% python3 -q
>>> import numpy as np
>>> np.set_printoptions(suppress=True, linewidth=200)
>>> E = np.loadtxt("dump.csv", delimiter=",")
>>> E
array([[-1.,  0.,  0.,  0.,  0.,  0.,  0.,  0.,  0.],
       [ 0.,  3., -2., -4., -6.,  0., -2., -2., -2.],
       [ 0., -2.,  0.,  2.,  3.,  0.,  1.,  1.,  1.],
       [ 0., -4.,  2.,  3.,  6.,  0.,  2.,  2.,  2.],
       [ 0., -6.,  3.,  6.,  8.,  0.,  3.,  3.,  3.],
       [ 0.,  0.,  0.,  0.,  0., -1.,  0.,  0.,  0.],
       [ 0., -2.,  1.,  2.,  3.,  0.,  0.,  1.,  1.],
       [ 0., -2.,  1.,  2.,  3.,  0.,  1.,  0.,  1.],
       [ 0., -2.,  1.,  2.,  3.,  0.,  1.,  1.,  0.]])
>>> gram = E.T @ E
>>> np.diag(gram)
array([  1.,  77.,  20.,  77., 172.,   1.,  20.,  20.,  20.])
>>> np.linalg.matrix_rank(gram)
np.int64(9)
>>> np.round(np.linalg.svd(E, compute_uv=False) ** 2, 2)
array([400.,   1.,   1.,   1.,   1.,   1.,   1.,   1.,   1.])
>>> (E @ E.T).shape
(9, 9)
>>> np.linalg.cond(E) > 100
np.False_
>>> np.round(np.abs(np.linalg.svd(E)[2][-1]), 2)
array([0.  , 0.  , 0.83, 0.43, 0.19, 0.  , 0.18, 0.18, 0.18])
>>> np.argsort(-np.linalg.norm(E, axis=0).round(6), kind="stable")[:3]
array([4, 1, 3])
>>> np.round(np.linalg.norm(E, 2) / np.linalg.norm(E), 2)
np.float64(0.99)
>>> E @ E
array([[   1.,    0.,    0.,    0.,    0.,    0.,    0.,    0.,    0.],
       [   0.,   77.,  -38.,  -76., -114.,    0.,  -38.,  -38.,  -38.],
       [   0.,  -38.,   20.,   38.,   57.,    0.,   19.,   19.,   19.],
       [   0.,  -76.,   38.,   77.,  114.,    0.,   38.,   38.,   38.],
       [   0., -114.,   57.,  114.,  172.,    0.,   57.,   57.,   57.],
       [   0.,    0.,    0.,    0.,    0.,    1.,    0.,    0.,    0.],
       [   0.,  -38.,   19.,   38.,   57.,    0.,   20.,   19.,   19.],
       [   0.,  -38.,   19.,   38.,   57.,    0.,   19.,   20.,   19.],
       [   0.,  -38.,   19.,   38.,   57.,    0.,   19.,   19.,   20.]])
>>> np.flatnonzero(np.linalg.matrix_power((E != 0) + (E.T != 0) + np.eye(9), 9)[5])
array([5])
>>> vals, evecs = np.linalg.eigvalsh(E)
Traceback (most recent call last):
  File "<python-input-15>", line 1, in <module>
    vals, evecs = np.linalg.eigvalsh(E)
    ^^^^^^^^^^^
ValueError: too many values to unpack (expected 2)
>>> vals, evecs = np.linalg.eigh(E)
>>> np.round(evecs.T @ E @ evecs, 2) + 0
array([[-1.,  0.,  0.,  0.,  0.,  0.,  0.,  0.,  0.],
       [ 0., -1.,  0.,  0.,  0.,  0.,  0.,  0.,  0.],
       [ 0.,  0., -1.,  0.,  0.,  0.,  0.,  0.,  0.],
       [ 0.,  0.,  0., -1.,  0.,  0.,  0.,  0.,  0.],
       [ 0.,  0.,  0.,  0., -1.,  0.,  0.,  0.,  0.],
       [ 0.,  0.,  0.,  0.,  0., -1.,  0.,  0.,  0.],
       [ 0.,  0.,  0.,  0.,  0.,  0., -1.,  0.,  0.],
       [ 0.,  0.,  0.,  0.,  0.,  0.,  0., -1.,  0.],
       [ 0.,  0.,  0.,  0.,  0.,  0.,  0.,  0., 20.]])
>>> np.unique(vals.round(6) + 0, return_counts=True)[1]
array([8, 1])
>>> (vals > 1e-8).sum(), (vals < -1e-8).sum()
(np.int64(1), np.int64(8))
>>> np.abs(evecs[:, -1]).round(6).argmax()
np.int64(4)
>>> vals.round(2)
array([-1., -1., -1., -1., -1., -1., -1., -1., 20.])
>>> K = np.load("w.npy")
>>> K
array([[ 0.,  4.,  2.,  2.,  3.,  5.,  1.,  1., -2.],
       [ 4.,  0.,  0.,  0.,  0.,  0.,  0.,  0.,  0.],
       [ 2.,  0.,  0.,  0.,  0.,  0.,  0.,  0.,  0.],
       [ 2.,  0.,  0.,  0.,  0.,  0.,  0.,  0.,  0.],
       [ 3.,  0.,  0.,  0.,  0.,  0.,  0.,  0.,  0.],
       [ 5.,  0.,  0.,  0.,  0.,  0.,  0.,  0.,  0.],
       [ 1.,  0.,  0.,  0.,  0.,  0.,  0.,  0.,  0.],
       [ 1.,  0.,  0.,  0.,  0.,  0.,  0.,  0.,  0.],
       [-2.,  0.,  0.,  0.,  0.,  0.,  0.,  0.,  0.]])
>>> r0 = np.array([3, -3])
>>> np.convolve(K[7], r0)
array([ 3., -3.,  0.,  0.,  0.,  0.,  0.,  0.,  0.,  0.])
>>> np.correlate(K[7], K[3], "full")
array([0., 0., 0., 0., 0., 0., 0., 0., 2., 0., 0., 0., 0., 0., 0., 0., 0.])
>>> J = np.tril(np.array([[-4, -2, 4, -4, -5, -2, -3, -5, 1, 2],
...     [1, 2, 4, 4, -5, -3, 5, -3, -5, -2],
...     [1, 1, -5, 1, 1, 3, 4, 4, -1, -4],
...     [2, -2, -4, -3, -3, -4, 1, -1, 1, 3],
...     [1, 3, -2, -4, 3, 0, -3, 2, 5, 1],
...     [2, -1, 0, 5, 4, 4, 2, 0, 4, -2],
...     [2, 5, 1, -2, -3, 5, 2, 4, 1, -4],
...     [5, -2, -3, 5, 4, 5, -5, -5, 5, 5],
...     [-3, 5, -2, 3, -3, 4, 3, 3, -4, 3],
...     [-3, 5, -4, 3, -2, -1, -3, 3, -3, 2]]), -1) + np.eye(10, dtype=int)
>>> J
array([[ 1,  0,  0,  0,  0,  0,  0,  0,  0,  0],
       [ 1,  1,  0,  0,  0,  0,  0,  0,  0,  0],
       [ 1,  1,  1,  0,  0,  0,  0,  0,  0,  0],
       [ 2, -2, -4,  1,  0,  0,  0,  0,  0,  0],
       [ 1,  3, -2, -4,  1,  0,  0,  0,  0,  0],
       [ 2, -1,  0,  5,  4,  1,  0,  0,  0,  0],
       [ 2,  5,  1, -2, -3,  5,  1,  0,  0,  0],
       [ 5, -2, -3,  5,  4,  5, -5,  1,  0,  0],
       [-3,  5, -2,  3, -3,  4,  3,  3,  1,  0],
       [-3,  5, -4,  3, -2, -1, -3,  3, -3,  1]])
>>> M2 = J / np.sqrt((J ** 2).mean(axis=1, keepdims=True))
>>> M2[3].round(2)
array([ 1.26, -1.26, -2.53,  0.63,  0.  ,  0.  ,  0.  ,  0.  ,  0.  ,  0.  ])
>>> np.linalg.norm(J, axis=1).argmax()
np.int64(7)
>>> np.round(np.linalg.norm(J, 2), 2)
np.float64(13.38)
>>> np.round(np.linalg.norm(J, axis=0), 2)
array([7.68, 9.75, 7.14, 9.43, 7.42, 8.25, 6.63, 4.36, 3.16, 1.  ])
>>> [round(float(x), 2) for x in np.linalg.svd(J, compute_uv=False)[:3]]
[13.38, 12.33, 8.64]
>>> np.linalg.matrix_rank(J, rtol=0.1)
np.int64(7)
>>> rng = np.random.default_rng(20)
>>> z = rng.permutation(10)
>>> z
array([8, 7, 4, 0, 6, 9, 3, 2, 1, 5])
>>> M2 = J[z][:, z]
>>> np.round(np.sort(np.abs(np.linalg.eigvals(M2))), 2)
array([1., 1., 1., 1., 1., 1., 1., 1., 1., 1.])
>>> np.diag(M2)
array([1, 1, 1, 1, 1, 1, 1, 1, 1, 1])
>>> J @ J
array([[  1,   0,   0,   0,   0,   0,   0,   0,   0,   0],
       [  2,   1,   0,   0,   0,   0,   0,   0,   0,   0],
       [  3,   2,   1,   0,   0,   0,   0,   0,   0,   0],
       [ -2,  -8,  -8,   1,   0,   0,   0,   0,   0,   0],
       [ -5,  12,  12,  -8,   1,   0,   0,   0,   0,   0],
       [ 17,   0, -28,  -6,   8,   1,   0,   0,   0,   0],
       [ 13,   1,  16,  33,  14,  10,   1,   0,   0,   0],
       [ 19, -35, -39,  29,  43, -15, -10,   1,   0,   0],
       [ 29,  -2, -16,  47,  13,  38,  -9,   6,   1,   0],
       [ 15, -41, -22,  21,  22, -14, -30,  -3,  -6,   1]])
>>> np.prod(np.diag(J)), round(float(np.linalg.det(J)), 2)
(np.int64(1), 1.0)
>>> np.round(np.sort(np.linalg.eigvals(J)), 2)
array([1., 1., 1., 1., 1., 1., 1., 1., 1., 1.])
>>> np.linalg.matrix_rank(J - J[0, 0] * np.eye(10))
np.int64(9)
>>> arr = np.load("a.npy")
>>> arr
array([[0, 1, 0, 0, 0],
       [1, 0, 0, 0, 0],
       [0, 0, 0, 1, 1],
       [0, 0, 1, 0, 0],
       [0, 0, 1, 0, 0]])
>>> arr.sum(axis=0)
array([1, 1, 2, 1, 1])
>>> arr @ arr
array([[1, 0, 0, 0, 0],
       [0, 1, 0, 0, 0],
       [0, 0, 2, 0, 0],
       [0, 0, 0, 1, 1],
       [0, 0, 0, 1, 1]])
>>> np.trace(arr @ arr @ arr) // 6
np.int64(0)
>>> low = np.diag(arr.sum(axis=1)) - arr
>>> np.linalg.matrix_rank(low)
np.int64(3)
>>> low
array([[ 1, -1,  0,  0,  0],
       [-1,  1,  0,  0,  0],
       [ 0,  0,  2, -1, -1],
       [ 0,  0, -1,  1,  0],
       [ 0,  0, -1,  0,  1]])
>>> (np.linalg.eigvalsh(low) < 1e-8).sum()
np.int64(2)
>>> round(np.linalg.det(low[1:, 1:]))
0
>>> low @ np.ones(5)
array([0., 0., 0., 0., 0.])
>>> M = np.load("sample9.npy")
>>> M
array([[ 1, -1,  2,  0, -2,  1,  2, -2, -3, -2],
       [ 1,  0,  0,  1, -3,  3,  2,  0,  0,  0],
       [-1,  1,  1,  3, -2,  2,  2,  3, -3, -1]])
>>> T = np.stack([M, 4 * M, M[::-1]])
>>> np.einsum("bij,cij->bc", T, T)
array([[  99,  396,   54],
       [ 396, 1584,  216],
       [  54,  216,   99]])
>>> (T @ M.T).shape
(3, 3, 3)
>>> np.linalg.matrix_rank(T)
array([3, 3, 3])
>>> np.round(np.linalg.norm(T, axis=(1, 2)), 2)
array([ 9.95, 39.8 ,  9.95])
>>> r0 = np.array([5, 1])
>>> np.cross(M[2, :3], M[1, :3])
array([ 0,  1, -1])
>>> np.convolve(M[2], r0)
array([ -5,   4,   6,  16,  -7,   8,  12,  17, -12,  -8,  -1])
>>> np.array([np.convolve(row, r0, "same") for row in M])
array([[  5,  -4,   9,   2, -10,   3,  11,  -8, -17, -13],
       [  5,   1,   0,   5, -14,  12,  13,   2,   0,   0],
       [ -5,   4,   6,  16,  -7,   8,  12,  17, -12,  -8]])
>>> np.correlate(M[2], M[1], "full")
array([  0,   0,   0,  -2,  -1,   8,   5,   3, -10,  18,   5,   0, -15,   7,   2,   1,   3,  -3,  -1])
>>> def softmax(z):
...     e = np.exp(z - z.max(axis=-1, keepdims=True))
...     return e / e.sum(axis=-1, keepdims=True)
... 
>>> np.round(softmax(M[0]), 2) + 0
array([0.12, 0.02, 0.34, 0.05, 0.01, 0.12, 0.34, 0.01, 0.  , 0.01])
>>> scores = M @ M.T / np.sqrt(10)
>>> np.round(softmax(scores), 2) + 0
array([[0.99, 0.  , 0.  ],
       [0.04, 0.84, 0.13],
       [0.  , 0.  , 1.  ]])
>>> W1 = np.array([[0, 0, -1, 2, 3, -3],
...     [-2, -2, -3, 2, 0, 2],
...     [0, 0, 3, -2, 0, 0],
...     [3, -2, 0, 3, -3, -1],
...     [0, 3, 2, 2, -2, -3],
...     [1, 0, -1, 0, 0, 3],
...     [-3, 3, -1, 2, 0, -1],
...     [0, -3, 2, -3, -1, 1],
...     [-3, 0, -1, 2, -1, 0],
...     [1, 3, 3, 0, -1, 3]])
>>> b = np.array([-2, 0, 2, 1, -1, -2])
>>> hid = np.maximum(M @ W1 + b, 0)
>>> hid
array([[ 2,  2,  0,  0, 13,  0],
       [ 0,  0,  0,  4,  5, 10],
       [ 9,  0,  1,  0,  0, 10]])
>>> np.linalg.matrix_rank(hid)
np.int64(3)
>>> basis = np.array([[0, 2], [-4, -2], [0, -2], [4, -3], [5, -4], [4, 2]])
>>> (hid @ basis).round(6).argmax(axis=1)
array([0, 0, 0])
>>> W1 @ basis
array([[ 11, -22],
       [ 24,   4],
       [ -8,   0],
       [  1,  11],
       [-26, -14],
       [ 12,  10],
       [ -8, -18],
       [ -1,  17],
       [  3,  -6],
       [ -5,   0]])
>>> hid @ basis
array([[ 57, -52],
       [ 81, -12],
       [ 40,  36]])
>>> x = np.array([4, -7, 8, -7, 8, -9, 7, 5, -3, -3])
>>> np.einsum("ij,j->i", M, x)
array([ 21, -40, -17])
>>> M @ (2 * x)
array([ 42, -80, -34])
>>> np.sign((M @ x).round(6))
array([ 1, -1, -1])
>>> M @ np.eye(10)[3]
array([0., 1., 3.])
>>> M * x
array([[  4,   7,  16,   0, -16,  -9,  14, -10,   9,   6],
       [  4,   0,   0,  -7, -24, -27,  14,   0,   0,   0],
       [ -4,  -7,   8, -21, -16, -18,  14,  15,   9,   3]])
>>> (M @ x).argmax()
np.int64(0)
>>> (M * x).sum(axis=1)
array([ 21, -40, -17])
>>> M @ np.ones(10)
array([-4.,  4.,  5.])
>>> F = np.load("case4.npy")
>>> F.round(2)
array([[ 0.71,  0.  ,  0.71,  0.  ],
       [ 0.  ,  1.  ,  0.  ,  0.  ],
       [-0.71,  0.  ,  0.71,  0.  ],
       [ 0.  ,  0.  ,  0.  ,  1.  ]])
>>> W1 = np.array([[-2, -3, 0, -2, 0, 0],
...     [3, -1, 0, 1, 1, 2],
...     [0, 0, 2, 2, 1, 0],
...     [2, -2, 0, 0, 1, -3]])
>>> b = np.array([-3, 0, -5, -3, 4, 0])
>>> hid = np.maximum(F @ W1 + b, 0)
>>> hid.round(2)
array([[0.  , 0.  , 0.  , 0.  , 4.71, 0.  ],
       [0.  , 0.  , 0.  , 0.  , 5.  , 2.  ],
       [0.  , 2.12, 0.  , 0.  , 4.71, 0.  ],
       [0.  , 0.  , 0.  , 0.  , 5.  , 0.  ]])
>>> (hid > 0).astype(int)
array([[0, 0, 0, 0, 1, 0],
       [0, 0, 0, 0, 1, 1],
       [0, 1, 0, 0, 1, 0],
       [0, 0, 0, 0, 1, 0]])
>>> basis = np.array([[9, 3], [-8, 6], [7, -4], [-8, 8], [-4, -3], [-8, 1]])
>>> W1 @ basis
array([[ 22, -40],
       [  7,  10],
       [ -6,   5],
       [ 54, -12]])
>>> (hid @ basis).round(6).argmax(axis=1)
array([1, 1, 1, 1])
>>> np.round(hid @ basis, 2)
array([[-18.83, -14.12],
       [-36.  , -13.  ],
       [-35.8 ,  -1.39],
       [-20.  , -15.  ]])
>>> np.round((F + F.T) / 2, 2)
array([[0.71, 0.  , 0.  , 0.  ],
       [0.  , 1.  , 0.  , 0.  ],
       [0.  , 0.  , 0.71, 0.  ],
       [0.  , 0.  , 0.  , 1.  ]])
>>> np.allclose(F @ F.T, F.T @ F)
True
>>> np.round((F - F.T) / 2, 2)
array([[ 0.  ,  0.  ,  0.71,  0.  ],
       [ 0.  ,  0.  ,  0.  ,  0.  ],
       [-0.71,  0.  ,  0.  ,  0.  ],
       [ 0.  ,  0.  ,  0.  ,  0.  ]])
>>> assert F == F.T
Traceback (most recent call last):
  File "<python-input-105>", line 1, in <module>
    assert F == F.T
           ^^^^^^^^
ValueError: The truth value of an array with more than one element is ambiguous. Use a.any() or a.all()
>>> round(np.trace(F), 2)
np.float64(3.41)
>>> np.round(np.linalg.matrix_power(F, 2), 2) + 0
array([[ 0.,  0.,  1.,  0.],
       [ 0.,  1.,  0.,  0.],
       [-1.,  0.,  0.,  0.],
       [ 0.,  0.,  0.,  1.]])
>>> round(float(np.abs(np.linalg.eigvals(F)).max()), 2)
1.0
>>> round(np.linalg.det(F), 2)
np.float64(1.0)
>>> F.inv()
Traceback (most recent call last):
  File "<python-input-110>", line 1, in <module>
    F.inv()
    ^^^^^
AttributeError: 'numpy.ndarray' object has no attribute 'inv'
>>> M2 = np.array([[5, 0, 1], [-3, 1, 1], [-1, -2, -3], [2, -4, -3]])
>>> np.linalg.matrix_rank(np.vstack([F, M2.T]))
np.int64(4)
>>> np.round(M2.T @ F.T, 2)
array([[ 2.83, -3.  , -4.24,  2.  ],
       [-1.41,  1.  , -1.41, -4.  ],
       [-1.41,  1.  , -2.83, -3.  ]])
>>> mat = np.load("arr.npy")
>>> mat
array([[ 40.26,  19.42, -20.8 ,  -0.52, -39.69,   1.4 , -39.24],
       [ 42.12,  19.86, -19.97,   1.23, -40.02,  -0.77, -38.87],
       [ 39.09,  18.27, -22.75,  -0.64, -41.18,  -0.61, -40.73],
       [ 40.26,  19.52, -19.51,  -0.09, -42.12,   1.27, -39.58],
       [ 39.58,  20.02, -19.4 ,  -0.98, -39.44,  -1.9 , -40.09],
       [ 39.72,  18.75, -19.51,   1.38, -38.91,  -2.11, -40.86],
       [ 40.32,  19.97, -18.85,   0.03, -37.36,   0.85, -41.84],
       [ 40.71,  20.46, -19.06,   2.02, -39.54,   0.72, -40.26],
       [ 39.17,  20.23, -20.74,   0.17, -39.65,   1.33, -38.72],
       [ 39.81,  20.23, -19.5 ,  -0.55, -39.35,  -0.26, -39.38],
       [ 39.41,  19.82, -19.56,   0.27, -41.75,  -0.17, -38.12],
       [ 40.88,  21.49, -19.01,  -1.05, -39.38,   1.43, -39.14],
       [ 40.74,  20.71, -19.72,  -0.72, -40.53,  -0.19, -39.81],
       [ 39.24,  19.31, -20.44,  -0.59, -39.78,   1.07, -40.06],
       [ 39.92,  19.04, -19.77,   0.14, -41.27,  -1.25, -41.56],
       [ 42.16,  19.89, -21.24,  -0.97, -42.09,  -2.49, -40.85],
       [ 41.84,  19.23, -20.6 ,  -1.41, -39.16,  -0.95, -39.53],
       [ 40.05,  21.42, -20.04,  -1.2 , -42.28,  -1.15, -40.25],
       [ 40.13,  19.43, -19.39,   0.18, -39.58,   1.89, -37.89],
       [ 39.96,  19.62, -21.18,  -0.12, -39.24,   1.13, -41.59],
       [ 39.76,  20.77, -20.44,   2.58, -39.58,  -0.38, -39.37],
       [ 40.55,  20.14, -19.36,   0.89, -39.64,  -1.26, -39.89],
       [ 39.14,  21.31, -20.1 ,   0.73, -42.38,   0.95, -42.1 ],
       [ 39.72,  20.03, -20.69,   0.18, -38.84,  -1.58, -41.2 ],
       [ 38.88,  19.76, -20.15,   0.71, -38.81,  -0.57, -40.31],
       [ 41.13,  17.62, -20.13,  -0.95, -40.41,  -0.47, -40.81],
       [ 39.89,  20.05, -19.61,   1.15, -40.07,   0.77, -39.19],
       [ 41.3 ,  19.3 , -21.21,  -0.15, -39.56,   0.16, -40.43],
       [ 38.58,  18.4 , -20.06,   1.17, -39.18,  -0.82, -42.33],
       [ 38.95,  21.48, -22.14,  -1.08, -39.45,  -1.97, -39.35],
       [ 41.7 ,  20.97, -18.89,  -0.9 , -40.84,  -0.44, -38.87],
       [ 37.89,  19.31, -18.92,  -0.25, -39.93,  -0.6 , -40.36],
       [ 39.53,  19.39, -22.08,   0.99, -38.54,  -1.07, -40.75],
       [ 40.46,  19.59, -19.14,   2.19, -40.7 ,  -0.88, -40.41],
       [ 38.78,  19.21, -20.13,  -0.61, -39.69,  -0.58, -40.48]])
>>> np.round(np.linalg.norm(mat, 2) / np.linalg.norm(mat), 2)
np.float64(1.0)
>>> round(np.log10(np.linalg.cond(mat)))
2
>>> np.linalg.matrix_rank(mat, rtol=0.1)
np.int64(1)
>>> np.round(np.abs(np.linalg.svd(mat)[2][-1]), 2)
array([0.15, 0.32, 0.61, 0.54, 0.13, 0.03, 0.43])
